$ python -q
>>> import numpy as np
>>> import numpy.linalg as la
>>> np.set_printoptions(precision=3, suppress=True, linewidth=200, sign=" ")
>>> J = np.load("out5.npy")
>>> J
array([[ -2.132,  -2.175,   7.248,  -4.151,   1.719],
       [-10.245,   0.565,  -0.075,  -6.202,   0.82 ],
       [  1.872,  -3.643,   8.889,  -2.75 ,   2.107],
       [ -7.34 ,   1.114,  -0.472,  -3.005,   0.378],
       [  3.039,  -2.032,  -4.889,  -6.217,  -3.553],
       [  0.219,   2.296,   2.331,  11.824,   3.988],
       [  9.077,  -3.121,   3.133,  -8.121,  -3.515],
       [ 10.303,  -2.037,  -2.442,   1.762,  -2.006],
       [  6.887,  -0.172,   1.918,   9.9  ,   1.926],
       [ -3.363,   0.681,   0.185,   4.982,   2.973],
       [ -6.15 ,   0.43 ,   4.416,   5.094,   4.458],
       [  1.584,  -1.624,  -7.23 ,  -2.189,  -2.405],
       [ -7.015,   0.48 ,   0.735,  -4.641,   0.971],
       [  7.649,  -2.952,   6.973,   4.604,   2.568],
       [ -0.794,  -0.329,   4.95 ,   3.36 ,   2.559],
       [  7.601,  -3.843,   4.21 ,  -8.027,  -3.076],
       [ -8.591,   4.149,  -4.307,   2.365,   0.642],
       [ -2.112,   3.09 , -10.104,  -1.543,  -4.077],
       [ -6.05 ,   4.215,  -3.5  ,   3.531,   0.94 ],
       [ -8.463,  -0.899,   5.924,  -8.535,   1.523],
       [ -2.244,  -1.004,   8.274,  -4.093,   1.666],
       [ -3.625,  -0.899,  14.985,   6.598,   7.512],
       [ -1.731,   1.319,   6.14 ,  -2.912,   1.343],
       [  3.149,   1.645,  -9.779,   4.084,  -2.95 ],
       [-11.221,   5.509, -11.826,   4.23 ,  -0.685],
       [ -8.789,   2.651,  -9.266,  -0.98 ,  -0.972],
       [  5.55 ,  -3.043,   8.382,   6.767,   3.863],
       [ -3.87 ,  -0.433,   7.38 ,   6.852,   5.294],
       [  8.492,  -4.702,   4.781,   5.494,   2.243],
       [ -7.221,   1.906,   3.399,   0.198,   2.487],
       [  3.347,   0.785,   0.435,   8.9  ,   1.71 ],
       [-10.153,   0.828,   2.908,  -2.251,   2.75 ],
       [  1.329,   3.016,   2.018,  10.298,   3.384],
       [  6.186,  -5.5  ,  11.386,   3.43 ,   4.071],
       [  0.484,   3.357,  -8.133,   6.678,  -0.815],
       [ -0.901,  -1.967,   1.089,  -6.846,  -0.793],
       [  1.731,   1.286,   9.766,   2.647,   3.091]])
>>> D = la.norm(J[:, None] - J[None], axis=-1)
>>> D[3].round(6).argsort(kind="stable")[:4]
array([  3,  12,   1,  31])
>>> np.unravel_index(D.round(6).argmax(), D.shape)
(np.int64(24), np.int64(33))
>>> D.mean(axis=1).argmax()
np.int64(24)
>>> D[:5, :5]
array([[  0.   ,  11.488,   4.795,  10.032,  14.357],
       [ 11.488,   0.   ,  16.077,   4.395,  15.017],
       [  4.795,  16.077,   0.   ,  14.077,  15.422],
       [ 10.032,   4.395,  14.077,   0.   ,  12.763],
       [ 14.357,  15.017,  15.422,  12.763,   0.   ]])
>>> np.flatnonzero(D[3] < D.mean() / 2)
array([  1,   3,  12,  29,  31])
>>> (D + 1e9 * np.eye(37)).round(6).argmin(axis=1)
array([ 20,  12,   0,  12,  11,  32,  15,  28,  30,  10,  27,   4,   3,  28,  36,   6,  18,  11,  16,  12,   0,  27,  20,  34,  25,  16,  13,  10,  13,  31,  32,  29,   5,  26,  23,  12,  14])
>>> la.matrix_rank(D ** 2)
np.int64(7)
>>> P = J @ la.solve(J.T @ J, J.T)
>>> np.round(la.eigvalsh(P), 3) + 0
array([ 0.,  0.,  0.,  0.,  0.,  0.,  0.,  0.,  0.,  0.,  0.,  0.,  0.,  0.,  0.,  0.,  0.,  0.,  0.,  0.,  0.,  0.,  0.,  0.,  0.,  0.,  0.,  0.,  0.,  0.,  0.,  0.,  1.,  1.,  1.,  1.,  1.])
>>> np.allclose(P @ P, P)
True
>>> round(float(np.trace(P)), 3)
5.0
>>> P @ J[:, 4]
array([ 1.719,  0.82 ,  2.107,  0.378, -3.553,  3.988, -3.515, -2.006,  1.926,  2.973,  4.458, -2.405,  0.971,  2.568,  2.559, -3.076,  0.642, -4.077,  0.94 ,  1.523,  1.666,  7.512,  1.343, -2.95 ,
       -0.685, -0.972,  3.863,  5.294,  2.243,  2.487,  1.71 ,  2.75 ,  3.384,  4.071, -0.815, -0.793,  3.091])
>>> other = np.array([[1, 1], [0, -1]])
>>> cent = np.array([[0, 1], [3, 2]])
>>> A = np.kron(other, cent)
>>> A
array([[ 0,  1,  0,  1],
       [ 3,  2,  3,  2],
       [ 0,  0,  0, -1],
       [ 0,  0, -3, -2]])
>>> def softmax(z):
...     e = np.exp(z - z.max(axis=-1, keepdims=True))
...     return e / e.sum(axis=-1, keepdims=True)
... 
>>> np.round(softmax(10 * A[1]), 3) + 0
array([ 0.5,  0. ,  0.5,  0. ])
>>> softmax(A[1])
array([ 0.366,  0.134,  0.366,  0.134])
>>> scores = A @ A.T / np.sqrt(4)
>>> np.round(softmax(scores), 3) + 0
array([[ 0.245,  0.667,  0.055,  0.033],
       [ 0.   ,  1.   ,  0.   ,  0.   ],
       [ 0.114,  0.069,  0.309,  0.509],
       [ 0.001,  0.   ,  0.004,  0.995]])
>>> np.round(softmax(scores + np.triu(np.full(scores.shape, -np.inf), 1)), 3) + 0
array([[ 1.   ,  0.   ,  0.   ,  0.   ],
       [ 0.   ,  1.   ,  0.   ,  0.   ],
       [ 0.231,  0.14 ,  0.629,  0.   ],
       [ 0.001,  0.   ,  0.004,  0.995]])
>>> W0 = np.load("m.npy")
>>> W0
array([[ -3.974,  -2.006,  -3.94 ,  -3.905,   1.899,   5.977],
       [  1.923,  -7.115,  -1.935,  -5.875,   5.025,   8.972],
       [  1.94 , -11.308,  -3.988, -10.081,   8.044,  14.913],
       [  4.186,  -9.931,  -1.879,  -7.819,   7.074,  11.959],
       [  1.906,  -3.097,  -0.041,  -1.947,   1.91 ,   3.035],
       [ -5.907,  -3.05 ,  -6.136,  -6.02 ,   3.011,   9.047]])
>>> U, s, Vt = la.svd(W0, full_matrices=False)
>>> np.round(np.sqrt((s ** 2).sum()), 3), np.round(la.norm(W0), 3)
(np.float64(37.911), np.float64(37.911))
>>> np.abs(U[:, 0]).round(6).argmax()
np.int64(2)
>>> Q, vecs = la.qr(W0[:, :3])[0], la.qr(W0[:, 3:])[0]
>>> s = la.svd(Q.T @ vecs, compute_uv=False)
>>> s
array([ 1.   ,  0.999,  0.341])
>>> (s > 0.9).sum()
np.int64(2)
>>> np.degrees(np.arccos(s.clip(0, 1)))
array([  0.392,   2.605,  70.048])
>>> f = np.array([-1, -1])
>>> np.array([np.convolve(row, f, "same") for row in A])
array([[ 0, -1, -1, -1],
       [-3, -5, -5, -5],
       [ 0,  0,  0,  1],
       [ 0,  0,  3,  5]])
>>> np.convolve(A[3], f)
array([ 0,  0,  3,  5,  2])
>>> other = la.inv(W0)
>>> np.allclose(other, W0.T)
False
>>> np.round(W0 @ other, 3) + 0
array([[ 1.,  0.,  0.,  0.,  0.,  0.],
       [ 0.,  1.,  0.,  0.,  0.,  0.],
       [ 0.,  0.,  1.,  0.,  0.,  0.],
       [ 0.,  0.,  0.,  1.,  0.,  0.],
       [ 0.,  0.,  0.,  0.,  1.,  0.],
       [ 0.,  0.,  0.,  0.,  0.,  1.]])
>>> round(float(la.det(W0) * la.det(other)), 3)
1.0
>>> round(float(la.cond(W0)), 3)
549.284
>>> round(la.slogdet(W0)[0], 3)
np.float64(-1.0)
>>> (np.abs(other) > 1e-9).astype(int)
array([[ 1,  1,  1,  1,  1,  1],
       [ 1,  1,  1,  1,  1,  1],
       [ 1,  1,  1,  1,  1,  1],
       [ 1,  1,  1,  1,  1,  1],
       [ 1,  1,  1,  1,  1,  1],
       [ 1,  1,  1,  1,  1,  1]])
